$ python -q
>>> import numpy as np
>>> import numpy.linalg as la
>>> np.set_printoptions(precision=2, suppress=True, linewidth=100)
>>> F = np.loadtxt("data.csv", delimiter=",")
>>> F
array([[ 0., -3.],
       [-3.,  0.]])
>>> # symmetric
>>> Y = la.inv(F)
>>> Y
array([[-0.  , -0.33],
       [-0.33, -0.  ]])
>>> round(la.slogdet(F)[0], 2)
np.float64(-1.0)
>>> F @ Y
array([[1., 0.],
       [0., 1.]])
>>> round(float(la.norm(F[0], 1)), 2), round(la.norm(F[0], np.inf), 2)
(3.0, np.float64(3.0))
>>> round(float(la.norm(F, "nuc")), 2)
6.0
>>> np.round(la.norm(F, 2), 2)
np.float64(3.0)
>>> la.norm(F, axis=1)
array([3., 3.])
>>> la.norm(F, axis=1).argmax()
np.int64(0)
>>> la.norm(F, axis=0)
array([3., 3.])
>>> F[0] @ F[1]
np.float64(0.0)
>>> la.norm(F, axis=0)
array([3., 3.])
>>> la.svd(F, compute_uv=False)
array([3., 3.])
>>> F[:, 1] @ F[:, 0]
np.float64(0.0)
>>> F.T @ F
array([[9., 0.],
       [0., 9.]])
>>> np.all(la.eigvalsh(F) > 0)
np.False_
>>> round(float(la.eigvalsh(F).min()), 2)
-3.0
>>> [round(float(la.det(F[:i, :i])), 2) + 0 for i in range(1, 3)]
[0.0, -9.0]
>>> vals, evecs = la.eigh(F)
>>> x0 = np.array([2, 0])
>>> x0 @ F @ x0
np.float64(0.0)
>>> np.round(evecs * np.abs(vals) @ evecs.T, 2) + 0
array([[3., 0.],
       [0., 3.]])
>>> (np.sign(evecs[:, -1].round(6)) == np.sign(evecs[0, -1].round(6))).astype(int)
array([1, 0])
>>> la.eigvalsh(F[1:, 1:])
array([0.])
>>> J = np.load("case4.npy")
>>> J.round(2) + 0
array([[-0.4 , -0.49,  0.07, -0.26, -0.47, -0.47],
       [ 0.09, -0.63, -0.43, -0.09,  0.13,  0.57],
       [ 0.58,  0.  , -0.27, -0.3 ,  0.36, -0.54],
       [ 0.49,  0.12,  0.49, -0.11, -0.41,  0.31],
       [-0.03,  0.02, -0.16,  0.83,  0.  , -0.17],
       [-0.21, -0.25,  0.64,  0.  ,  0.67,  0.  ],
       [-0.46,  0.53, -0.25, -0.35,  0.14,  0.17]])
>>> x0 = np.array([-2, -2, 1, 1, 0, -3])
>>> h = np.maximum(J @ x0, 0)
>>> np.flatnonzero(h > 1e-9)
array([0, 4, 5])
>>> rng = np.random.default_rng(640)
>>> lab = rng.permutation(6)
>>> Y = J[:, lab] * rng.choice([-1, 1], 6)
>>> Y.round(2) + 0
array([[-0.26, -0.47,  0.07,  0.4 , -0.49, -0.47],
       [-0.09,  0.13, -0.43, -0.09, -0.63,  0.57],
       [-0.3 ,  0.36, -0.27, -0.58,  0.  , -0.54],
       [-0.11, -0.41,  0.49, -0.49,  0.12,  0.31],
       [ 0.83,  0.  , -0.16,  0.03,  0.02, -0.17],
       [ 0.  ,  0.67,  0.64,  0.21, -0.25,  0.  ],
       [-0.35,  0.14, -0.25,  0.46,  0.53,  0.17]])
>>> Uu, _, VT = la.svd(J.T @ Y)
>>> lab
array([3, 4, 2, 0, 1, 5])
>>> np.round(la.lstsq(J, Y)[0], 2) + 0
array([[ 0.,  0.,  0., -1.,  0.,  0.],
       [ 0.,  0.,  0.,  0.,  1.,  0.],
       [ 0.,  0.,  1.,  0.,  0.,  0.],
       [ 1.,  0.,  0.,  0.,  0.,  0.],
       [ 0.,  1.,  0.,  0.,  0.,  0.],
       [ 0.,  0.,  0.,  0.,  0.,  1.]])
>>> np.round(Uu @ VT, 2) + 0
array([[ 0.,  0.,  0., -1.,  0.,  0.],
       [ 0.,  0.,  0.,  0.,  1.,  0.],
       [ 0.,  0.,  1.,  0.,  0.,  0.],
       [ 1.,  0.,  0.,  0.,  0.,  0.],
       [ 0.,  1.,  0.,  0.,  0.,  0.],
       [ 0.,  0.,  0.,  0.,  0.,  1.]])
>>> x0 = np.array([-2, -1, 1, -1, -1, -2])
>>> rhs = Y @ x0
>>> la.lstsq(Y, rhs)[0]
array([-2., -1.,  1., -1., -1., -2.])
>>> np.round(la.pinv(Y) @ Y, 2) + 0
array([[1., 0., 0., 0., 0., 0.],
       [0., 1., 0., 0., 0., 0.],
       [0., 0., 1., 0., 0., 0.],
       [0., 0., 0., 1., 0., 0.],
       [0., 0., 0., 0., 1., 0.],
       [0., 0., 0., 0., 0., 1.]])
>>> rhs
array([ 2.1 , -0.81,  1.66,  0.89, -1.53,  0.01, -1.02])
>>> rhs = rhs + 0.3 * rng.normal(size=7)
>>> rhs
array([ 2.26, -0.61,  1.81,  1.35, -0.83, -0.15, -0.35])
>>> b, *_ = la.lstsq(Y, rhs)
>>> np.round(la.norm(rhs - Y @ b), 2)
np.float64(1.02)
>>> np.round(Y.T @ (rhs - Y @ b), 2) + 0
array([0., 0., 0., 0., 0., 0.])
>>> b.round()
array([-2., -1.,  1., -1., -1., -2.])
>>> proj = J @ la.solve(J.T @ J, J.T)
>>> np.trace(proj)
np.float64(6.0)
>>> proj
array([[ 0.92, -0.07, -0.08, -0.14, -0.15, -0.06, -0.15],
       [-0.07,  0.94, -0.06, -0.11, -0.12, -0.05, -0.12],
       [-0.08, -0.06,  0.93, -0.13, -0.14, -0.05, -0.14],
       [-0.14, -0.11, -0.13,  0.77, -0.24, -0.1 , -0.25],
       [-0.15, -0.12, -0.14, -0.24,  0.75, -0.1 , -0.26],
       [-0.06, -0.05, -0.05, -0.1 , -0.1 ,  0.96, -0.1 ],
       [-0.15, -0.12, -0.14, -0.25, -0.26, -0.1 ,  0.73]])
>>> np.allclose(proj @ proj, proj)
True
>>> W1 = np.array([[0, 0, 1, 1, 0],
...     [3, 2, 3, 1, 3],
...     [3, 1, 3, 1, 0],
...     [0, 3, 1, 1, 3],
...     [3, 0, 2, 2, 1],
...     [2, 0, 0, 3, 0]])
>>> b = np.array([-1, -1, 2, 2, 0])
>>> hid = np.maximum(J @ W1 + b, 0)
>>> (hid > 0).mean(axis=0)
array([0.43, 0.14, 0.71, 0.86, 0.29])
>>> C = np.array([[4, 2, 0], [4, 0, 2], [5, 4, 5], [4, 5, 5], [2, 4, 3]])
>>> (hid @ C).round(6).argmax(axis=1)
array([0, 1, 2, 2, 2, 0, 2])
>>> C = 5 * np.array([[-0.9, 0.3, 0.0], [-1.8, -1.5, -0.3], [0.1, 0.4, 0.1]])
>>> lab = rng.integers(0, 3, 25)
>>> K = C[lab] + rng.normal(size=(25, 3))
>>> K
array([[  0.69,   2.77,   2.49],
       [ -4.84,   0.67,   2.51],
       [  1.54,  -0.72,  -0.03],
       [-10.04,  -6.  ,  -0.65],
       [ -2.99,   2.49,  -1.27],
       [  0.42,   1.26,  -1.29],
       [ -5.7 ,   2.21,  -0.45],
       [ -7.4 ,  -7.49,  -1.88],
       [ -3.71,   0.01,  -0.81],
       [ -8.02,  -8.12,  -1.09],
       [ -4.3 ,   0.21,   0.14],
       [  1.03,   0.13,   1.52],
       [  2.92,   1.48,  -0.12],
       [ -8.18,  -7.99,  -1.42],
       [ -0.84,   2.89,  -0.07],
       [ -3.71,   0.93,   0.77],
       [ -2.54,   2.82,  -0.35],
       [ -8.68,  -6.91,  -1.06],
       [ -3.93,   1.72,  -0.8 ],
       [  2.37,   1.99,   0.34],
       [ -7.51,  -6.44,  -2.25],
       [ -9.43,  -7.53,  -1.72],
       [ -9.12,  -8.12,  -0.11],
       [ -4.7 ,   2.78,   0.23],
       [-10.66,  -6.64,  -1.66]])
>>> x0 = np.array([-2, -3, 4])
>>> (K @ x0).argmax()
np.int64(22)
>>> np.sign((K @ x0).round(6))
array([ 1.,  1., -1.,  1., -1., -1.,  1.,  1.,  1.,  1.,  1.,  1., -1.,  1., -1.,  1., -1.,  1.,
       -1., -1.,  1.,  1.,  1.,  1.,  1.])
>>> x0 @ K
Traceback (most recent call last):
  File "<python-input-71>", line 1, in <module>
    x0 @ K
    ~~~^~~
ValueError: matmul: Input operand 1 has a mismatch in its core dimension 0, with gufunc signature (n?,k),(k,m?)->(n?,m?) (size 25 is different from 3)
>>> K @ np.eye(3)[0]
array([  0.69,  -4.84,   1.54, -10.04,  -2.99,   0.42,  -5.7 ,  -7.4 ,  -3.71,  -8.02,  -4.3 ,
         1.03,   2.92,  -8.18,  -0.84,  -3.71,  -2.54,  -8.68,  -3.93,   2.37,  -7.51,  -9.43,
        -9.12,  -4.7 , -10.66])
